$ ipython --no-banner

In [1]: import numpy as np

In [2]: from numpy import linalg as LA

In [3]: np.set_printoptions(precision=2, suppress=True, linewidth=160, legacy="1.25")

In [4]: tidy = lambda a: np.round(a, 2) + 0

In [5]: sigma = 10 * 0.9 ** np.arange(4)

In [6]: rng = np.random.default_rng(664404)

In [7]: feats = rng.normal(size=(35, 4)) * rng.permutation(sigma)

In [8]: print(tidy(feats))
[[  2.88  -5.03  -7.03  -8.07]
 [ -4.17   1.42   9.53  -5.57]
 [ -6.25  -5.9    2.05   6.92]
 [ -2.16   6.94  -9.36   9.58]
 [ 10.36  -6.95   7.9   11.6 ]
 [  5.41  -5.    14.26   2.74]
 [ -7.56  -3.06  -6.24   5.79]
 [ -8.1    2.4    3.01 -13.  ]
 [  5.25  -3.69  -5.65   0.65]
 [ -1.6   -0.58  -2.91 -18.47]
 [  2.65   7.68  -6.56   7.29]
 [ -1.71  -5.14   5.35  -1.11]
 [  7.17   0.6    7.19  14.47]
 [  6.66  13.53  11.55  18.99]
 [ -9.78   6.41  -1.51  12.33]
 [-14.22   6.86  -8.04   3.46]
 [ 20.62   0.11  -9.04  -5.61]
 [ -5.38   2.59   5.21   3.67]
 [ 11.02  -2.98   1.78   0.02]
 [ -4.79  -1.65  -2.43   8.19]
 [  5.24  -6.38   6.76  14.97]
 [  4.94  10.97  -1.12   6.55]
 [ 13.8    6.4  -13.28  12.93]
 [  0.64   3.92  -7.14  -0.08]
 [ -3.39 -13.25  -3.64   0.42]
 [  4.21  -7.06  -3.24  -4.95]
 [  5.51  -5.91  13.45   7.91]
 [ -7.72  10.44   1.53   2.15]
 [ 13.21  -0.48   1.48  -9.71]
 [  4.3  -11.05   3.95   7.32]
 [ -1.07   6.89 -19.16  10.72]
 [  1.42  -1.22   6.83  -4.42]
 [ -4.21   0.12  10.65  16.46]
 [  5.19  -6.92   3.46 -17.71]
 [-13.15  -1.9   -1.98  14.1 ]]

In [9]: Xs = feats - feats.mean(axis=1)
Traceback (most recent call last):
  Cell In[9], line 1
    Xs = feats - feats.mean(axis=1)
ValueError: operands could not be broadcast together with shapes (35,4) (35,) 


In [10]: Xs = feats - feats.mean(axis=0)

In [11]: left, sigma, VT = LA.svd(Xs, full_matrices=False)

In [12]: LA.matrix_rank(Xs)
Out[12]: 4

In [13]: tidy(sigma ** 2 / (sigma ** 2).sum())
Out[13]: array([0.38, 0.28, 0.23, 0.12])

In [14]: tidy(sigma)
Out[14]: array([57.3 , 48.83, 44.19, 31.8 ])

In [15]: tidy(np.abs(VT[-1]))
Out[15]: array([0.1 , 0.87, 0.4 , 0.26])

In [16]: np.searchsorted(np.cumsum(sigma ** 2) / (sigma ** 2).sum(), 0.9) + 1
Out[16]: 4

In [17]: tidy((sigma ** 2).sum() ** 2 / (sigma ** 4).sum())
Out[17]: 3.5

In [18]: x0 = np.array([-4, 5, -4, 1])

In [19]: target = feats @ x0

In [20]: tidy(LA.pinv(feats) @ feats)
Out[20]: 
array([[1., 0., 0., 0.],
       [0., 1., 0., 0.],
       [0., 0., 1., 0.],
       [0., 0., 0., 1.]])

In [21]: target = target + 0.1 * rng.normal(size=35)

In [22]: tidy(target)
Out[22]: 
array([ -16.7 ,  -19.91,   -5.76,   90.25,  -95.94, -101.02,   45.86,   19.36,  -15.99,   -3.39,   61.4 ,  -41.33,  -39.91,   13.84,   89.49,  126.9 ,  -51.63,
         17.34,  -66.21,   28.94,  -64.97,   45.94,   42.86,   45.4 ,  -37.57,  -44.24,  -97.43,   79.29,  -70.86,  -80.92,  126.09,  -43.58,   -8.72,  -86.94,
         65.13])

In [23]: b, *_ = LA.lstsq(feats, target)

In [24]: print(b.round())
[-4.  5. -4.  1.]

In [25]: tidy(LA.norm(target - feats @ b))
Out[25]: 0.54

In [26]: tidy(b)
Out[26]: array([-4.,  5., -4.,  1.])

In [27]: f = np.array([1, 1, -2, 0, -2, -2, 1, -1])

In [28]: A = f[np.abs(np.subtract.outer(np.arange(8), np.arange(8)))]

In [29]: A
Out[29]: 
array([[ 1,  1, -2,  0, -2, -2,  1, -1],
       [ 1,  1,  1, -2,  0, -2, -2,  1],
       [-2,  1,  1,  1, -2,  0, -2, -2],
       [ 0, -2,  1,  1,  1, -2,  0, -2],
       [-2,  0, -2,  1,  1,  1, -2,  0],
       [-2, -2,  0, -2,  1,  1,  1, -2],
       [ 1, -2, -2,  0, -2,  1,  1,  1],
       [-1,  1, -2, -2,  0, -2,  1,  1]])

In [30]: D = LA.norm(feats[:, None] - feats[None], axis=-1)

In [31]: np.flatnonzero(D[10] < D.mean() / 2)
Out[31]: array([ 3, 10, 21, 23])

In [32]: LA.matrix_rank(D ** 2)
Out[32]: 6

In [33]: D[10].round(6).argsort(kind="stable")[:4]
Out[33]: array([10,  3, 21, 23])

In [34]: gram = A.T @ A

In [35]: np.allclose(gram, gram.T)
Out[35]: True

In [36]: tidy(LA.svd(A, compute_uv=False) ** 2)
Out[36]: array([33.45, 26.75, 20.28, 18.44, 17.72,  8.41,  5.71,  1.26])

In [37]: np.diag(gram)
Out[37]: array([16, 16, 19, 15, 15, 19, 16, 16])

In [38]: LA.matrix_rank(gram)
Out[38]: 8

In [39]: tidy(LA.eigvalsh(gram)[::-1])
Out[39]: array([33.45, 26.75, 20.28, 18.44, 17.72,  8.41,  5.71,  1.26])

In [40]: print(np.trace(gram), (A ** 2).sum())
132 132

In [41]: tidy(LA.eigvalsh(A).min())
Out[41]: -4.5
